$ python3 -q
>>> import numpy as np
>>> from numpy import linalg as LA
>>> np.set_printoptions(precision=2, suppress=True, linewidth=120, sign=" ")
>>> arr = np.load("dump.npy")
>>> print(arr)
[[ 0.57 -0.2  -0.2  -0.35 -0.59  0.35]
 [-0.2   0.91 -0.09 -0.16 -0.27  0.16]
 [-0.2  -0.09  0.91 -0.16 -0.27  0.16]
 [-0.35 -0.16 -0.16  0.71 -0.48  0.29]
 [-0.59 -0.27 -0.27 -0.48  0.19  0.48]
 [ 0.35  0.16  0.16  0.29  0.48  0.71]]
>>> rng = np.random.default_rng(983)
>>> lab = rng.permutation(6)
>>> print(lab)
[ 1  2  0  3  5  4]
>>> other = arr[lab][:, lab]
>>> print(np.trace(other))
4.0
>>> print(np.allclose(other, arr))
False
>>> x = np.array([-1, 1, -3, -1, -1, 0])
>>> target = arr @ x
>>> print(target)
[ 0.77  1.81 -2.19  0.45  1.42 -1.45]
>>> print(np.round(LA.solve(arr, -3 * target), 2) + 0)
[ 3. -3.  9.  3.  3.  0.]
>>> print(np.round(LA.solve(arr.T, arr[3]), 2) + 0)
[ 0.  0.  0.  1.  0.  0.]
>>> r0, g = arr[0], arr[4]
>>> print(round(float(r0 @ g), 2))
-0.0
>>> p = (r0 @ g) / (r0 @ r0) * r0
>>> print(g - p)
[-0.59 -0.27 -0.27 -0.48  0.19  0.48]
>>> print(round(float((g - p) @ r0), 2))
-0.0
>>> other = np.array([[-3, -1], [-1, 0], [1, 0], [-4, 4], [5, 5], [-1, 2]])
>>> print(other.T @ arr.T)
[[-3.59 -1.27  0.73 -4.48  4.19 -0.52]
 [-4.23 -1.47 -1.47  1.35  0.59  4.65]]
>>> print(np.einsum("ij->j", arr))
[-0.42  0.35  0.35 -0.16 -0.94  2.16]
>>> print(np.einsum("ij,ij->i", arr, arr))
[ 1.  1.  1.  1.  1.  1.]
>>> m1 = np.array([[-2.0, 0.0, 0.0, 0.0, 0.0, 0.0, 0.0],
...     [0.0, 2.0, 4.0, 4.0, 4.0, 4.0, 4.0],
...     [0.0, 4.0, 2.0, 4.0, 4.0, 4.0, 4.0],
...     [0.0, 4.0, 4.0, 2.0, 4.0, 4.0, 4.0],
...     [0.0, 4.0, 4.0, 4.0, 2.0, 4.0, 4.0],
...     [0.0, 4.0, 4.0, 4.0, 4.0, 2.0, 4.0],
...     [0.0, 4.0, 4.0, 4.0, 4.0, 4.0, 2.0]])
>>> O, Rm = LA.qr(m1)
>>> print(np.abs(np.diag(Rm)))
[ 2.    9.17  2.79  2.44  2.3   2.23  2.19]
>>> print(np.trace(O @ O.T))
7.0
>>> print(np.argsort(-LA.norm(m1, axis=0).round(6), kind="stable")[:3])
[ 1  2  3]
>>> print(LA.cond(m1) > 100)
False
>>> print(round(np.log10(LA.cond(m1))))
1
>>> other = np.array([[1, -2], [-1, 0], [2, -1], [0, -2], [0, -1], [1, 2], [2, 1]])
>>> print(LA.matrix_rank(m1 @ other))
2
>>> print(np.einsum("ik,kj->ji", m1, other))
[[-2. 18. 12. 16. 16. 14. 12.]
 [ 4. -4. -2.  0. -2. -8. -6.]]
>>> print(other.T @ m1.T)
[[-2. 18. 12. 16. 16. 14. 12.]
 [ 4. -4. -2.  0. -2. -8. -6.]]
>>> print(np.einsum("ij,ij->i", m1, m1))
[  4.  84.  84.  84.  84.  84.  84.]
>>> print(np.vstack([m1, other.T]).shape)
(9, 7)
>>> print(np.einsum("ij->j", m1))
[-2. 22. 22. 22. 22. 22. 22.]
>>> print(m1 @ other)
[[-2.  4.]
 [18. -4.]
 [12. -2.]
 [16.  0.]
 [16. -2.]
 [14. -8.]
 [12. -6.]]
>>> E = np.loadtxt("case1.csv", delimiter=",")
>>> print(E)
[[ 1.21  1.21 -1.25 -1.23 -3.68  2.44  3.69  0.03 -2.4   1.21 -2.45  1.21]
 [-1.03 -1.04  1.05  1.07  3.16 -2.08 -3.19  0.01  2.11 -1.05  2.1  -1.06]
 [ 0.41  0.43 -0.44 -0.41 -1.31  0.88  1.31  0.01 -0.92  0.46 -0.82  0.46]
 [-0.11 -0.12  0.13  0.09  0.33 -0.18 -0.3   0.02  0.24 -0.1   0.23 -0.1 ]
 [ 1.6   1.58 -1.55 -1.59 -4.73  3.17  4.72  0.03 -3.15  1.56 -3.18  1.53]
 [-1.08 -1.09  1.02  1.07  3.18 -2.15 -3.2  -0.01  2.11 -1.08  2.14 -1.09]
 [ 0.56  0.56 -0.54 -0.52 -1.63  1.06  1.62  0.03 -1.11  0.54 -1.08  0.53]
 [ 0.02  0.06 -0.01 -0.04 -0.08  0.07  0.09  0.01 -0.05  0.04 -0.07  0.02]
 [-1.98 -1.96  1.97  1.98  5.97 -4.   -5.99 -0.01  3.98 -1.93  3.97 -1.98]
 [ 0.94  0.91 -0.92 -0.93 -2.72  1.82  2.73 -0.06 -1.82  0.91 -1.85  0.91]
 [ 0.14  0.12 -0.12 -0.11 -0.36  0.26  0.42  0.03 -0.28  0.1  -0.26  0.16]
 [-1.09 -1.1   1.08  1.12  3.26 -2.16 -3.27 -0.03  2.2  -1.09  2.19 -1.1 ]
 [-0.02 -0.02  0.    0.02  0.09 -0.07 -0.08 -0.02  0.05 -0.04  0.03 -0.03]
 [ 1.39  1.37 -1.36 -1.41 -4.1   2.78  4.12 -0.03 -2.75  1.37 -2.73  1.42]
 [-0.1  -0.1   0.13  0.09  0.34 -0.21 -0.35 -0.01  0.2  -0.11  0.26 -0.1 ]
 [-2.19 -2.21  2.2   2.16  6.56 -4.38 -6.54  0.    4.39 -2.14  4.39 -2.2 ]
 [ 0.48  0.51 -0.47 -0.47 -1.46  0.95  1.47 -0.03 -0.97  0.49 -1.01  0.48]
 [ 0.89  0.89 -0.87 -0.89 -2.61  1.77  2.69  0.03 -1.75  0.94 -1.76  0.86]
 [ 0.13  0.12 -0.07 -0.07 -0.27  0.18  0.28  0.01 -0.19  0.08 -0.16  0.1 ]
 [ 0.59  0.61 -0.59 -0.62 -1.87  1.23  1.82 -0.02 -1.26  0.58 -1.2   0.6 ]
 [-0.63 -0.62  0.65  0.64  1.94 -1.27 -1.9  -0.01  1.26 -0.61  1.29 -0.66]
 [ 1.17  1.17 -1.2  -1.2  -3.51  2.35  3.53  0.02 -2.37  1.19 -2.32  1.22]
 [-1.3  -1.29  1.27  1.33  3.88 -2.58 -3.88 -0.01  2.63 -1.28  2.61 -1.27]
 [ 0.98  0.93 -0.93 -0.93 -2.84  1.9   2.8  -0.03 -1.91  0.96 -1.9   0.93]
 [-0.28 -0.25  0.26  0.26  0.79 -0.53 -0.74 -0.01  0.51 -0.22  0.5  -0.27]
 [-0.85 -0.81  0.84  0.8   2.47 -1.63 -2.45 -0.02  1.62 -0.83  1.65 -0.83]
 [-0.17 -0.19  0.22  0.15  0.54 -0.35 -0.56 -0.02  0.41 -0.16  0.35 -0.2 ]
 [ 0.56  0.51 -0.53 -0.54 -1.66  1.11  1.67 -0.02 -1.09  0.56 -1.05  0.52]
 [-0.7  -0.7   0.69  0.75  2.09 -1.4  -2.12  0.    1.36 -0.69  1.4  -0.68]
 [-0.24 -0.22  0.25  0.2   0.66 -0.46 -0.71  0.02  0.47 -0.25  0.47 -0.23]
 [ 2.49  2.49 -2.51 -2.5  -7.47  5.03  7.53 -0.02 -5.02  2.51 -5.    2.52]
 [-0.5  -0.49  0.47  0.49  1.46 -0.95 -1.44  0.01  0.96 -0.46  0.95 -0.52]
 [ 0.29  0.29 -0.28 -0.32 -0.89  0.59  0.89  0.01 -0.62  0.28 -0.6   0.36]
 [ 0.45  0.43 -0.41 -0.41 -1.23  0.83  1.28 -0.01 -0.82  0.44 -0.83  0.41]
 [-0.06 -0.03  0.03  0.05  0.21 -0.16 -0.18  0.03  0.14 -0.04  0.16 -0.07]
 [-0.76 -0.82  0.76  0.8   2.42 -1.61 -2.42  0.02  1.59 -0.81  1.59 -0.76]
 [-1.34 -1.34  1.31  1.36  3.97 -2.64 -3.97  0.02  2.64 -1.32  2.66 -1.32]
 [ 0.97  0.95 -0.91 -0.94 -2.79  1.87  2.8  -0.01 -1.87  0.93 -1.89  0.9 ]
 [-0.51 -0.49  0.54  0.52  1.48 -0.98 -1.45  0.    0.99 -0.47  1.04 -0.52]
 [-2.16 -2.18  2.15  2.14  6.53 -4.37 -6.51  0.02  4.33 -2.15  4.36 -2.18]
 [-1.19 -1.2   1.19  1.23  3.55 -2.41 -3.53  0.04  2.37 -1.17  2.38 -1.19]
 [ 1.38  1.38 -1.35 -1.37 -4.06  2.73  4.07 -0.03 -2.71  1.38 -2.71  1.34]
 [-0.87 -0.86  0.89  0.83  2.65 -1.75 -2.64  0.01  1.75 -0.87  1.73 -0.91]
 [ 2.52  2.55 -2.51 -2.49 -7.56  5.05  7.59  0.   -5.06  2.55 -5.05  2.51]
 [ 1.15  1.15 -1.15 -1.17 -3.49  2.35  3.5  -0.02 -2.31  1.2  -2.31  1.15]
 [-0.77 -0.77  0.77  0.79  2.33 -1.53 -2.28  0.    1.55 -0.77  1.48 -0.77]
 [-0.42 -0.45  0.43  0.46  1.3  -0.86 -1.31  0.02  0.84 -0.42  0.88 -0.44]
 [-0.75 -0.77  0.79  0.8   2.31 -1.55 -2.34  0.    1.53 -0.8   1.54 -0.79]
 [-0.97 -0.93  0.95  1.    2.92 -1.95 -2.9   0.01  1.92 -0.97  1.9  -0.97]
 [ 0.5   0.53 -0.54 -0.55 -1.57  1.05  1.55 -0.04 -1.04  0.54 -1.03  0.51]
 [ 0.09  0.1  -0.08 -0.12 -0.27  0.17  0.26  0.   -0.19  0.1  -0.19  0.08]]
>>> Ac = (E - E.mean(axis=0)) / E.std(axis=0)
>>> print(Ac.std(axis=0))
[ 1.  1.  1.  1.  1.  1.  1.  1.  1.  1.  1.  1.]
>>> print(np.argwhere(np.abs(Ac) > 2))
[[  9   7]
 [ 15   0]
 [ 15   1]
 [ 15   2]
 [ 15   3]
 [ 15   4]
 [ 15   5]
 [ 15   6]
 [ 15   8]
 [ 15   9]
 [ 15  10]
 [ 15  11]
 [ 30   0]
 [ 30   1]
 [ 30   2]
 [ 30   3]
 [ 30   4]
 [ 30   5]
 [ 30   6]
 [ 30   8]
 [ 30   9]
 [ 30  10]
 [ 30  11]
 [ 39   0]
 [ 39   1]
 [ 39   2]
 [ 39   3]
 [ 39   4]
 [ 39   5]
 [ 39   6]
 [ 39   8]
 [ 39   9]
 [ 39  10]
 [ 39  11]
 [ 43   0]
 [ 43   1]
 [ 43   2]
 [ 43   3]
 [ 43   4]
 [ 43   5]
 [ 43   6]
 [ 43   8]
 [ 43   9]
 [ 43  10]
 [ 43  11]]
>>> beta = LA.lstsq(np.delete(Ac, 2, axis=1), Ac[:, 2])[0]
>>> print(np.abs(beta).argmax())
4
>>> ev, V = LA.eigh(arr)
>>> x = np.array([2, -4, -5, -3, 3, -7])
>>> print(np.round(x @ arr @ x, 2))
99.94
>>> print(round(x @ arr @ x / (x @ x), 2), np.round(ev[0], 2), np.round(ev[-1], 2))
0.89 -1.0 1.0
>>> x = np.array([1, -1, -1, -1, 2, -3, 5])
>>> target = m1 @ x
>>> print(target)
[-2.  6.  6.  6.  0. 10. -6.]
>>> print(LA.solve(m1, target))
[ 1. -1. -1. -1.  2. -3.  5.]
>>> print(LA.solve(m1, -1 * target))
[-1.  1.  1.  1. -2.  3. -5.]
>>> print(np.round(LA.solve(m1.T, m1[6]), 2) + 0)
[ 0.  0.  0.  0.  0.  0.  1.]
>>> lab = E[:, 9] > np.median(E[:, 9])
>>> r0 = E[lab].mean(axis=0) - E[~lab].mean(axis=0)
>>> print(r0)
[ 1.69  1.69 -1.67 -1.69 -5.05  3.37  5.05 -0.01 -3.37  1.68 -3.37  1.69]
>>> print(((E - E.mean(axis=0)) @ r0 > 0).astype(int))
[ 1  0  1  0  1  0  1  1  0  1  1  0  0  1  0  0  1  1  1  1  0  1  0  1  0  0  0  1  0  0  1  0  1  1  0  0  0  1  0
  0  0  1  0  1  1  0  0  0  0  1  1]
>>> Ac = E - E.mean(axis=0)
>>> U, sv, Vt = LA.svd(Ac, full_matrices=False)
>>> print((np.sign(U[:, 0]) == np.sign(U[0, 0])).astype(int))
[ 1  0  1  0  1  0  1  1  0  1  1  0  0  1  0  0  1  1  1  1  0  1  0  1  0  0  0  1  0  0  1  0  1  1  0  0  0  1  0
  0  0  1  0  1  1  0  0  0  0  1  1]
>>> print(np.round(Vt[0] * np.sign(Vt[0, np.abs(Vt[0]).argmax()]), 2) + 0)
[ 0.17  0.17 -0.17 -0.17 -0.5   0.33  0.5   0.   -0.33  0.17 -0.33  0.17]
>>> print(round(float((sv ** 2).sum() ** 2 / (sv ** 4).sum()), 2))
1.0
>>> mat = np.load("test4.npy")
>>> print(mat)
[[  2   3   4   5   6   7   8   9  10  11]
 [ 12  13  14  15  16  17  18  19  20  21]
 [ 22  23  24  25  26  27  28  29  30  31]
 [ 32  33  34  35  36  37  38  39  40  41]
 [ 42  43  44  45  46  47  48  49  50  51]
 [ 52  53  54  55  56  57  58  59  60  61]
 [ 62  63  64  65  66  67  68  69  70  71]]
>>> U, sv, Vt = LA.svd(mat)
>>> V = Vt[:(sv > 1e-8).sum()]
>>> x = mat[6] + -1 * mat[5] + rng.integers(2) * np.eye(10)[6]
>>> print(x)
[ 10.  10.  10.  10.  10.  10.  11.  10.  10.  10.]
>>> print(round(float(LA.norm(x - V.T @ V @ x)), 2))
0.93
>>> print(V.T @ V)
[[ 0.35  0.29  0.24  0.18  0.13  0.07  0.02 -0.04 -0.09 -0.15]
 [ 0.29  0.25  0.21  0.16  0.12  0.08  0.04 -0.01 -0.05 -0.09]
 [ 0.24  0.21  0.18  0.15  0.12  0.08  0.05  0.02 -0.01 -0.04]
 [ 0.18  0.16  0.15  0.13  0.11  0.09  0.07  0.05  0.04  0.02]
 [ 0.13  0.12  0.12  0.11  0.1   0.1   0.09  0.08  0.08  0.07]
 [ 0.07  0.08  0.08  0.09  0.1   0.1   0.11  0.12  0.12  0.13]
 [ 0.02  0.04  0.05  0.07  0.09  0.11  0.13  0.15  0.16  0.18]
 [-0.04 -0.01  0.02  0.05  0.08  0.12  0.15  0.18  0.21  0.24]
 [-0.09 -0.05 -0.01  0.04  0.08  0.12  0.16  0.21  0.25  0.29]
 [-0.15 -0.09 -0.04  0.02  0.07  0.13  0.18  0.24  0.29  0.35]]
>>> print(np.diag(V.T @ V))
[ 0.35  0.25  0.18  0.13  0.1   0.1   0.13  0.18  0.25  0.35]
